In [1]: import numpy as np

In [2]: import numpy.linalg as la

In [3]: np.set_printoptions(suppress=True, linewidth=160)

In [4]: def tidy(a):
   ...:     return np.round(a, 3) + 0
   ...: 

In [5]: F = np.loadtxt("run19.csv", delimiter=",")

In [6]: print(F)
[[ 1.98  1.4  -0.58]
 [ 1.17 -0.28  2.03]
 [-0.18 -0.49  0.83]]

In [7]: print(la.matrix_rank(F, rtol=0.1))
2

In [8]: print(la.cond(F) > 100)
True

In [9]: print([round(float(x), 3) for x in la.svd(F, compute_uv=False)[:3]])
[2.6, 2.447, 0.0]

In [10]: print(np.argsort(-la.norm(F, axis=0).round(6), kind="stable")[:3])
[0 2 1]

In [11]: rk = la.matrix_rank(F)

In [12]: print(rk)
2

In [13]: null = la.svd(F)[2][rk:].T

In [14]: print([int(la.matrix_rank(F[:i])) for i in range(1, len(F) + 1)])
[1, 2, 2]

In [15]: print([int(la.matrix_rank(F[:, :j + 1])) for j in range(3)])
[1, 2, 2]

In [16]: print(la.matrix_rank(F.T @ F), la.matrix_rank(F @ F.T))
2 2

In [17]: print(tidy(F @ null))
[[0.]
 [0.]
 [0.]]

In [18]: print(null.shape)
(3, 1)

In [19]: left, sv, Vt = la.svd(F)

In [20]: print(tidy(sv))
[2.6   2.447 0.   ]

In [21]: print(np.argmax(sv[:-1] / (sv[1:] + 1e-6)) + 1)
2

In [22]: other = left[:, :2] @ np.diag(sv[:2]) @ Vt[:2]

In [23]: print(tidy(la.norm(F - other) / la.norm(F)))
0.0

In [24]: print(tidy(np.abs(F - other).max()))
0.0

In [25]: print(tidy(la.norm(F - other, 2)), tidy(sv[2]))
0.0 0.0

In [26]: print(la.matrix_rank(other))
2

In [27]: print(la.lstsq(F[:-1].T, F[-1])[2])
2

In [28]: print(np.allclose(F[:-1].T @ la.lstsq(F[:-1].T, F[-1])[0], F[-1]))
True

In [29]: print(np.abs(np.diag(la.qr(F)[1])) > 1e-9)
[ True  True False]

In [30]: print(np.unique(F.round(6), axis=0).shape)
(3, 3)

In [31]: print(tidy(F @ la.pinv(F) @ F))
[[ 1.98  1.4  -0.58]
 [ 1.17 -0.28  2.03]
 [-0.18 -0.49  0.83]]

In [32]: M = np.load("a.npy")

In [33]: print(M)
[[ 4  4 -1  1  3 -2]
 [ 3  3  2 -2  0 -3]
 [ 0  2  2 -3  1  2]
 [-4 -1 -1  0 -1 -6]
 [ 0  0  0  0  0  0]
 [ 4  6  1 -2  4  0]
 [-3  2 -2  0  3 -3]
 [ 1  1 -3  3  3  1]
 [ 0  0  0  0  0  0]
 [-1 -3 -3  3  1 -3]
 [ 0  0  0  0  0  0]
 [ 1 -6 -1  5  1 -1]
 [ 0  0  0  0  0  0]
 [ 3 -2 -1  5  3  3]
 [ 2 -1  4 -1  1  4]
 [ 2 -1  4 -1  1  4]
 [ 0  0  0  0  0  0]
 [ 1 -6 -1  5  1 -1]
 [-1 -3 -3  3  1 -3]
 [ 2 -1  4 -1  1  4]
 [ 4  6  1 -2  4  0]
 [ 0  2  2 -3  1  2]
 [-3  0 -4  3  2 -5]
 [ 3  3  2 -2  0 -3]
 [ 0  0  0  0  0  0]
 [ 0  0  0  0  0  0]
 [ 0  0  0  0  0  0]
 [ 0  2  2 -3  1  2]
 [ 1  1 -3  3  3  1]
 [-3  2  2 -3 -2 -3]
 [ 0  0  0  0  0  0]
 [-1 -3 -3  3  1 -3]
 [ 1  6  1 -2  1 -5]]

In [34]: other = np.c_[M[:, :4] @ np.array([[-1, 3, 3, 2], [-1, 3, 1, 3], [-1, 0, -3, -3], [1, 2, 2, -1]]), np.array([2, 2, 4, 3, 1, 1, 3, 4, 2, 2, 4, 2, 2, 1, 3, 5, 5, 1, 3, 2, 5, 5, 3, 4, 4, 5, 1, 3, 2, 1, 2, 1, 3])]

In [35]: print(other)
[[ -6  26  21  22   2]
 [-10  14   2  11   2]
 [ -7   0 -10   3   4]
 [  6 -15 -10  -8   3]
 [  0   0   0   0   1]
 [-13  26  11  25   1]
 [  3  -3  -1   6   3]
 [  4  12  19  11   4]
 [  0   0   0   0   2]
 [ 10  -6   9  -5   2]
 [  0   0   0   0   4]
 [ 11  -5  10 -18   2]
 [  0   0   0   0   2]
 [  5  13  20  -2   1]
 [ -6   1  -9 -10   3]
 [ -6   1  -9 -10   5]
 [  0   0   0   0   5]
 [ 11  -5  10 -18   1]
 [ 10  -6   9  -5   3]
 [ -6   1  -9 -10   2]
 [-13  26  11  25   5]
 [ -7   0 -10   3   5]
 [ 10  -3   9   3   3]
 [-10  14   2  11   4]
 [  0   0   0   0   4]
 [  0   0   0   0   5]
 [  0   0   0   0   1]
 [ -7   0 -10   3   3]
 [  4  12  19  11   2]
 [ -4  -9 -19  -3   1]
 [  0   0   0   0   2]
 [ 10  -6   9  -5   1]
 [-10  17   2  19   3]]

In [36]: print(tidy(la.norm(other - M @ la.lstsq(M, other)[0], axis=0)))
[ 0.     0.     0.     0.    12.354]

In [37]: print(tidy(la.lstsq(M, other[:, 0])[0]))
[-1. -1. -1.  1.  0.  0.]

In [38]: print(la.matrix_rank(other))
5

In [39]: Ac = M - M.mean(axis=0)

In [40]: left, sv, Vt = la.svd(Ac, full_matrices=False)

In [41]: print(np.searchsorted(np.cumsum(sv ** 2) / (sv ** 2).sum(), 0.9) + 1)
3

In [42]: print(np.abs(Vt[0]).argmax())
1

In [43]: vec = np.array([1, 0, 2, 1, 3, 3])

In [44]: target = M @ vec

In [45]: print(tidy(la.lstsq(M, target)[0]))
[1. 0. 2. 1. 3. 3.]

In [46]: print(tidy(la.solve(M.T @ M, M.T @ target)))
[1. 0. 2. 1. 3. 3.]

In [47]: rng = np.random.default_rng(504873)

In [48]: target = target + 0.05 * rng.normal(size=33)

In [49]: print(tidy(target))
[  5.988  -4.033   9.915 -26.976   0.108  16.     -6.946  10.027  -0.057  -9.986   0.032   3.981  -0.035  23.967  23.929  24.01    0.052   4.04  -10.004
  24.044  15.951   9.948 -16.999  -4.026  -0.044  -0.002  -0.047   9.87   10.013 -16.914   0.013 -10.026 -10.979]

In [50]: b, *_ = la.lstsq(M, target)

In [51]: print(tidy(M.T @ (target - M @ b)))
[0. 0. 0. 0. 0. 0.]

In [52]: print(tidy(b))
[0.985 0.019 2.019 1.034 2.987 2.999]

In [53]: print(b.round())
[1. 0. 2. 1. 3. 3.]

In [54]: d = la.norm(M[:, None] - M[None], axis=-1)

In [55]: print(d.mean(axis=1).argmax())
11

In [56]: print(np.flatnonzero(d[8] < d.mean() / 2))
[ 4  8 10 12 16 24 25 26 30]

In [57]: print(d[8].round(6).argsort(kind="stable")[:4])
[ 4  8 10 12]

In [58]: Ac = (M - M.mean(axis=0)) / M.std(axis=0)

In [59]: print(np.argwhere(np.abs(Ac) > 2))
[[ 3  0]
 [ 3  5]
 [ 5  4]
 [11  1]
 [17  1]
 [20  4]
 [29  4]]

In [60]: b = la.lstsq(np.delete(Ac, 1, axis=1), Ac[:, 1])[0]

In [61]: print(tidy(1 - np.var(Ac[:, 1] - np.delete(Ac, 1, axis=1) @ b)))
0.913

In [62]: print(np.abs(b).argmax())
2

In [63]: other = np.array([[4, 5], [3, -5]])

In [64]: basis = np.array([[2, 1], [3, 3]])

In [65]: K = np.kron(other, basis)

In [66]: print(K)
[[  8   4  10   5]
 [ 12  12  15  15]
 [  6   3 -10  -5]
 [  9   9 -15 -15]]

In [67]: P = np.triu(np.array([[0, 2, 0, -2], [-2, -1, 1, -2], [-3, -3, 0, 0], [-3, -2, -1, 1]]), 1) + np.eye(4)

In [68]: other = P @ K @ la.inv(P)

In [69]: print(np.trace(other), np.trace(K))
-5.0 -5

In [70]: print(la.matrix_rank(other))
4

In [71]: print(other)
[[ 14. -18.  88.  57.]
 [  0.  -3.  38.  34.]
 [  6.  -9.  -1. -11.]
 [  9.  -9.  -6. -15.]]
